$ ipython --no-banner

In [1]: import numpy as np

In [2]: import numpy.linalg as la

In [3]: np.set_printoptions(precision=1, suppress=True, linewidth=140, sign=" ")

In [4]: K = np.loadtxt("arr.csv", delimiter=",")

In [5]: K
Out[5]: 
array([[  0.,  48.,  11.],
       [ 25.,  21.,   5.],
       [  0.,   0.,   0.],
       [  0.,   0.,   0.],
       [  0.,   0.,   0.],
       [ 49.,  20.,   4.],
       [  1.,  44.,  10.],
       [  0.,  19.,   6.],
       [  9.,   0.,   0.],
       [ 65.,  23.,   4.],
       [ 41.,  35.,   7.],
       [  0.,  26.,   7.],
       [ 17.,  36.,   8.],
       [ 81.,  15.,   2.],
       [ 25.,   0.,   0.],
       [  1.,  55.,  12.],
       [  0.,   0.,   3.],
       [  9.,   0.,   0.],
       [ 25.,  10.,   3.],
       [  0.,  26.,   7.],
       [ 49.,   9.,   2.],
       [  9.,   0.,   0.],
       [  0.,   0.,   2.],
       [  0.,  26.,   7.],
       [  0.,   0.,   0.]])

In [6]: round(la.norm(K, 2) / la.norm(K), 1)
Out[6]: np.float64(0.8)

In [7]: la.matrix_rank(K, rtol=0.1)
Out[7]: np.int64(2)

In [8]: round(np.log10(la.cond(K)))
Out[8]: 2

In [9]: Xc = (K - K.mean(axis=0)) / K.std(axis=0)

In [10]: Xc.std(axis=0)
Out[10]: array([ 1.,  1.,  1.])

In [11]: b = la.lstsq(np.delete(Xc, 0, axis=1), Xc[:, 0])[0]

In [12]: b
Out[12]: array([ 2.4, -2.5])

In [13]: print(np.abs(b).argmax())
1

In [14]: print(np.round(1 - np.var(Xc[:, 0] - np.delete(Xc, 0, axis=1) @ b), 1))
0.4

In [15]: M2 = np.array([[3, 1, 3, 2, 1, 3, 1],
    ...:     [2, 3, 2, 0, 2, 3, 3],
    ...:     [2, 2, 1, 3, 2, 3, 3],
    ...:     [2, 0, 0, 1, 1, 3, 1],
    ...:     [2, 3, 3, 2, 3, 0, 1],
    ...:     [2, 3, 1, 1, 1, 2, 2],
    ...:     [2, 1, 2, 1, 2, 2, 3]])

In [16]: M2[-1] = M2[0]

In [17]: A = M2 + 0.1 * np.eye(7)

In [18]: A
Out[18]: 
array([[ 3.1,  1. ,  3. ,  2. ,  1. ,  3. ,  1. ],
       [ 2. ,  3.1,  2. ,  0. ,  2. ,  3. ,  3. ],
       [ 2. ,  2. ,  1.1,  3. ,  2. ,  3. ,  3. ],
       [ 2. ,  0. ,  0. ,  1.1,  1. ,  3. ,  1. ],
       [ 2. ,  3. ,  3. ,  2. ,  3.1,  0. ,  1. ],
       [ 2. ,  3. ,  1. ,  1. ,  1. ,  2.1,  2. ],
       [ 3. ,  1. ,  3. ,  2. ,  1. ,  3. ,  1.1]])

In [19]: left, sigma, Vt = la.svd(A)

In [20]: sigma.round(1) + 0
Out[20]: array([ 13.8,   4.1,   3.5,   2.3,   1.2,   1. ,   0. ])

In [21]: M2 = left[:, :6] @ np.diag(sigma[:6]) @ Vt[:6]

In [22]: round(la.norm(A - M2) / la.norm(A), 1)
Out[22]: np.float64(0.0)

In [23]: M2.round(1) + 0
Out[23]: 
array([[ 3.1,  1. ,  3. ,  2. ,  1. ,  3. ,  1. ],
       [ 2. ,  3.1,  2. ,  0. ,  2. ,  3. ,  3. ],
       [ 2. ,  2. ,  1.1,  3. ,  2. ,  3. ,  3. ],
       [ 2. ,  0. ,  0. ,  1.1,  1. ,  3. ,  1. ],
       [ 2. ,  3. ,  3. ,  2. ,  3.1,  0. ,  1. ],
       [ 2. ,  3. ,  1. ,  1. ,  1. ,  2.1,  2. ],
       [ 3. ,  1. ,  3. ,  2. ,  1. ,  3. ,  1.1]])

In [24]: W0 = np.loadtxt("test4.csv", delimiter=",")

In [25]: W0
Out[25]: 
array([[ 5.,  5.,  5.,  1.,  3., -5., -1.,  6., -4.,  0.,  0.,  0.],
       [-1., -3., -3., -4.,  6., -1.,  1., -7.,  1.,  0.,  0.,  0.],
       [-6., -5., -4., -1.,  9., -6.,  6., -8., -7.,  0.,  0.,  0.],
       [ 7.,  3., -2., -3.,  2.,  3.,  9.,  3.,  3.,  0.,  0.,  0.],
       [ 0., -1., -8.,  7.,  2., -4.,  2.,  5.,  2.,  0.,  0.,  0.],
       [-2., -7., -9., -5.,  0.,  3., -1.,  7.,  3.,  0.,  0.,  0.],
       [ 1.,  3.,  3.,  2.,  8.,  4.,  9., -9.,  4.,  0.,  0.,  0.],
       [ 9., -1.,  3.,  8., -6., -5., -1., -7.,  7.,  0.,  0.,  0.],
       [-6., -8., -8., -4., -7., -4.,  7., -2., -1.,  0.,  0.,  0.],
       [ 0.,  0.,  0.,  0.,  0.,  0.,  0.,  0.,  0.,  7.,  8.,  1.],
       [ 0.,  0.,  0.,  0.,  0.,  0.,  0.,  0.,  0., -1.,  8., -6.],
       [ 0.,  0.,  0.,  0.,  0.,  0.,  0.,  0.,  0.,  9., -5., -4.]])

In [26]: np.flatnonzero(la.matrix_power((W0 != 0) + (W0.T != 0) + np.eye(12), 12)[11])
Out[26]: array([  9,  10,  11])

In [27]: np.sort(la.eigvals(W0).real)
Out[27]: array([-14. , -14. ,  -8.1,  -3.5,  -3.5,   2.8,   4.2,   4.2,   9.5,   9.5,  12.4,  12.4])

In [28]: M2 = la.inv(W0)

In [29]: round(float(la.cond(W0)), 1)
Out[29]: 13.7

In [30]: np.allclose(M2, W0.T)
Out[30]: False

In [31]: round(la.det(W0) * la.det(M2), 1)
Out[31]: np.float64(1.0)

In [32]: print(np.round(W0 @ M2, 1) + 0)
[[ 1.  0.  0.  0.  0.  0.  0.  0.  0.  0.  0.  0.]
 [ 0.  1.  0.  0.  0.  0.  0.  0.  0.  0.  0.  0.]
 [ 0.  0.  1.  0.  0.  0.  0.  0.  0.  0.  0.  0.]
 [ 0.  0.  0.  1.  0.  0.  0.  0.  0.  0.  0.  0.]
 [ 0.  0.  0.  0.  1.  0.  0.  0.  0.  0.  0.  0.]
 [ 0.  0.  0.  0.  0.  1.  0.  0.  0.  0.  0.  0.]
 [ 0.  0.  0.  0.  0.  0.  1.  0.  0.  0.  0.  0.]
 [ 0.  0.  0.  0.  0.  0.  0.  1.  0.  0.  0.  0.]
 [ 0.  0.  0.  0.  0.  0.  0.  0.  1.  0.  0.  0.]
 [ 0.  0.  0.  0.  0.  0.  0.  0.  0.  1.  0.  0.]
 [ 0.  0.  0.  0.  0.  0.  0.  0.  0.  0.  1.  0.]
 [ 0.  0.  0.  0.  0.  0.  0.  0.  0.  0.  0.  1.]]

In [33]: np.round(la.inv(M2), 1) + 0
Out[33]: 
array([[ 5.,  5.,  5.,  1.,  3., -5., -1.,  6., -4.,  0.,  0.,  0.],
       [-1., -3., -3., -4.,  6., -1.,  1., -7.,  1.,  0.,  0.,  0.],
       [-6., -5., -4., -1.,  9., -6.,  6., -8., -7.,  0.,  0.,  0.],
       [ 7.,  3., -2., -3.,  2.,  3.,  9.,  3.,  3.,  0.,  0.,  0.],
       [ 0., -1., -8.,  7.,  2., -4.,  2.,  5.,  2.,  0.,  0.,  0.],
       [-2., -7., -9., -5.,  0.,  3., -1.,  7.,  3.,  0.,  0.,  0.],
       [ 1.,  3.,  3.,  2.,  8.,  4.,  9., -9.,  4.,  0.,  0.,  0.],
       [ 9., -1.,  3.,  8., -6., -5., -1., -7.,  7.,  0.,  0.,  0.],
       [-6., -8., -8., -4., -7., -4.,  7., -2., -1.,  0.,  0.,  0.],
       [ 0.,  0.,  0.,  0.,  0.,  0.,  0.,  0.,  0.,  7.,  8.,  1.],
       [ 0.,  0.,  0.,  0.,  0.,  0.,  0.,  0.,  0., -1.,  8., -6.],
       [ 0.,  0.,  0.,  0.,  0.,  0.,  0.,  0.,  0.,  9., -5., -4.]])

In [34]: round(float(la.slogdet(W0)[0]), 1)
Out[34]: -1.0

In [35]: M2.round(1) + 0
Out[35]: 
array([[-0.1,  0. ,  0.1,  0.1,  0. ,  0. , -0.1,  0.1, -0.1,  0. ,  0. ,  0. ],
       [ 0. ,  0.2, -0.1,  0. ,  0.1, -0.2, -0.1, -0.1,  0. ,  0. ,  0. ,  0. ],
       [ 0.1, -0.1,  0. , -0.1, -0.1,  0.1,  0.1,  0. ,  0. ,  0. ,  0. ,  0. ],
       [-0.1, -0.1,  0.1,  0. ,  0. ,  0. ,  0. ,  0. , -0.1,  0. ,  0. ,  0. ],
       [ 0.1,  0. ,  0. ,  0. ,  0. ,  0.1,  0.1,  0. ,  0. ,  0. ,  0. ,  0. ],
       [-0.2, -0.1,  0.1,  0.1,  0. ,  0. ,  0. ,  0. , -0.1,  0. ,  0. ,  0. ],
       [ 0. , -0.1,  0. ,  0. ,  0. ,  0. ,  0.1,  0. ,  0.1,  0. ,  0. ,  0. ],
       [ 0.1, -0.1,  0. ,  0. ,  0. ,  0.1,  0.1,  0. ,  0. ,  0. ,  0. ,  0. ],
       [ 0.1,  0.1, -0.2, -0.1,  0. ,  0. ,  0.1,  0. ,  0.1,  0. ,  0. ,  0. ],
       [ 0. ,  0. ,  0. ,  0. ,  0. ,  0. ,  0. ,  0. ,  0. ,  0.1,  0. ,  0.1],
       [ 0. ,  0. ,  0. ,  0. ,  0. ,  0. ,  0. ,  0. ,  0. ,  0.1,  0. ,  0. ],
       [ 0. ,  0. ,  0. ,  0. ,  0. ,  0. ,  0. ,  0. ,  0. ,  0.1, -0.1, -0.1]])

In [36]: rng = np.random.default_rng(657)

In [37]: M2 = W0 + rng.integers(-2, 3, (12, 10)) @ rng.integers(-2, 3, (10, 12))

In [38]: M2
Out[38]: 
array([[  4.,   0.,  -3.,  -7.,   9.,   1.,  -9.,  -1., -11.,  -2.,  -6.,   5.],
       [  8.,  -1., -10.,  14.,  -2.,  -4.,   2.,   4.,   9.,   5.,  17.,  14.],
       [ -8.,  -3.,  -1.,  -7.,  11.,  -3.,  15., -14.,  -5.,   2.,  -1.,   0.],
       [ -2.,   6.,   5.,  -2.,   8.,  -5.,   6., -11.,   4., -12.,   1.,   4.],
       [ 11.,  -3., -19.,   4.,   0.,   4.,   6.,  10.,   2.,   7.,   1.,   9.],
       [ -3.,  -6., -13.,   5.,  -3.,   8.,   2.,   8.,  11.,  14.,  12.,   1.],
       [ -9.,  -8.,   3.,  10.,   7.,   1.,   3.,  -1.,  -3.,   2.,  -3., -10.],
       [ 17.,  -8.,   5.,  10.,  -4.,   6.,   2.,   4.,   8.,  13.,   8.,   3.],
       [-13.,  -7.,  -5.,  -3.,  -8., -14.,  10.,  -5.,  -3., -14.,  -5.,   2.],
       [  2.,  -2.,  -9.,  -6.,  -1.,  -2., -12.,  -2.,  -8.,   2.,   1.,   6.],
       [ 11.,  -1., -15.,  -7.,   0.,   7.,  -7.,   3.,  -5.,   3.,  -2., -12.],
       [ -5.,  -4.,  12.,  -3.,   0.,   2.,  -6.,   5.,  -2.,  13.,  -5., -10.]])

In [39]: np.abs(M2 - W0).sum(axis=1)
Out[39]: array([  69.,  103.,   38.,   69.,   63.,   63.,   69.,   71.,   52.,   61.,   76.,   49.])

In [40]: np.round(la.svd(M2 - W0, compute_uv=False), 1) + 0
Out[40]: array([ 50.7,  40.5,  30.7,  26.3,  17.3,  15. ,  11.8,   6.7,   2. ,   0.8,   0. ,   0. ])

In [41]: vec = np.array([2, 2, 1, 0, 2, 0, 2, 1, 2, 2, 0, 0])

In [42]: np.einsum("ij,j->i", M2, vec)
Out[42]: array([-22.,  36.,   9.,  14.,  37.,  25., -14.,  65., -80., -49., -10.,   9.])

In [43]: (M2 @ vec).argmax()
Out[43]: np.int64(7)

In [44]: M2 @ np.eye(12)[8]
Out[44]: array([-11.,   9.,  -5.,   4.,   2.,  11.,  -3.,   8.,  -3.,  -8.,  -5.,  -2.])

In [45]: la.norm(M2 @ vec) <= la.norm(M2, 2) * la.norm(vec) + 1e-9
Out[45]: np.True_

In [46]: m1 = np.loadtxt("m.csv", delimiter=",")

In [47]: m1.round(1) + 0
Out[47]: 
array([[-3.2, -1.8,  2.5, -0.5,  1.6, -0.8, -1.5],
       [ 2.8, -1.7,  2.8,  1.5, -0.9, -1.8,  0.4],
       [-1.7, -0.3, -2.1,  1.5, -0.9, -3.7,  1. ],
       [ 1.9, -0.5, -1.4, -1.3,  3.8, -1.7, -0.5],
       [ 0.6, -0.2, -0.4, -3.2, -2.5, -1.4, -2.6],
       [ 0.4,  1.4, -0.5,  2.9,  0.3,  0. , -3.8],
       [-0.2,  4.1,  2.1, -0.8,  0.5, -1.7,  0.6]])

In [48]: left, sigma, Vt = la.svd(m1, full_matrices=False)

In [49]: np.cumsum(sigma ** 2) / np.sum(sigma ** 2)
Out[49]: array([ 0.1,  0.3,  0.4,  0.6,  0.7,  0.9,  1. ])

In [50]: np.round(left.T @ left, 1) + 0
Out[50]: 
array([[ 1.,  0.,  0.,  0.,  0.,  0.,  0.],
       [ 0.,  1.,  0.,  0.,  0.,  0.,  0.],
       [ 0.,  0.,  1.,  0.,  0.,  0.,  0.],
       [ 0.,  0.,  0.,  1.,  0.,  0.,  0.],
       [ 0.,  0.,  0.,  0.,  1.,  0.,  0.],
       [ 0.,  0.,  0.,  0.,  0.,  1.,  0.],
       [ 0.,  0.,  0.,  0.,  0.,  0.,  1.]])

In [51]: print(sigma / sigma[0])
[ 1.  1.  1.  1.  1.  1.  1.]

In [52]: np.round(Vt @ Vt.T, 1) + 0
Out[52]: 
array([[ 1.,  0.,  0.,  0.,  0.,  0.,  0.],
       [ 0.,  1.,  0.,  0.,  0.,  0.,  0.],
       [ 0.,  0.,  1.,  0.,  0.,  0.,  0.],
       [ 0.,  0.,  0.,  1.,  0.,  0.,  0.],
       [ 0.,  0.,  0.,  0.,  1.,  0.,  0.],
       [ 0.,  0.,  0.,  0.,  0.,  1.,  0.],
       [ 0.,  0.,  0.,  0.,  0.,  0.,  1.]])

In [53]: np.round(left.T @ m1 @ Vt.T, 1) + 0
Out[53]: 
array([[ 5.,  0.,  0.,  0.,  0.,  0.,  0.],
       [ 0.,  5.,  0.,  0.,  0.,  0.,  0.],
       [ 0.,  0.,  5.,  0.,  0.,  0.,  0.],
       [ 0.,  0.,  0.,  5.,  0.,  0.,  0.],
       [ 0.,  0.,  0.,  0.,  5.,  0.,  0.],
       [ 0.,  0.,  0.,  0.,  0.,  5.,  0.],
       [ 0.,  0.,  0.,  0.,  0.,  0.,  5.]])

In [54]: sigma
Out[54]: array([ 5.,  5.,  5.,  5.,  5.,  5.,  5.])

In [55]: M2 = np.array([[-9, -1], [9, -9], [6, -9], [5, 5], [3, 1], [9, 7], [6, 6]])

In [56]: np.einsum("ik,kj->ij", m1, M2)
Out[56]: 
array([[ 13.7, -18.3],
       [-32.7, -16.9],
       [-22.7,   9.5],
       [-42.8,  -1.9],
       [-60.9, -38.2],
       [ -1.8, -15.9],
       [ 37.5, -66.5]])

In [57]: print(np.einsum("ij,ij->i", m1, m1))
[ 25.  25.  25.  25.  25.  25.  25.]

In [58]: np.einsum("ij->j", m1)
Out[58]: array([  0.6,   0.9,   3. ,   0.2,   2. , -10.9,  -6.4])

In [59]: np.einsum("ik,kj->ji", m1, M2)
Out[59]: 
array([[ 13.7, -32.7, -22.7, -42.8, -60.9,  -1.8,  37.5],
       [-18.3, -16.9,   9.5,  -1.9, -38.2, -15.9, -66.5]])
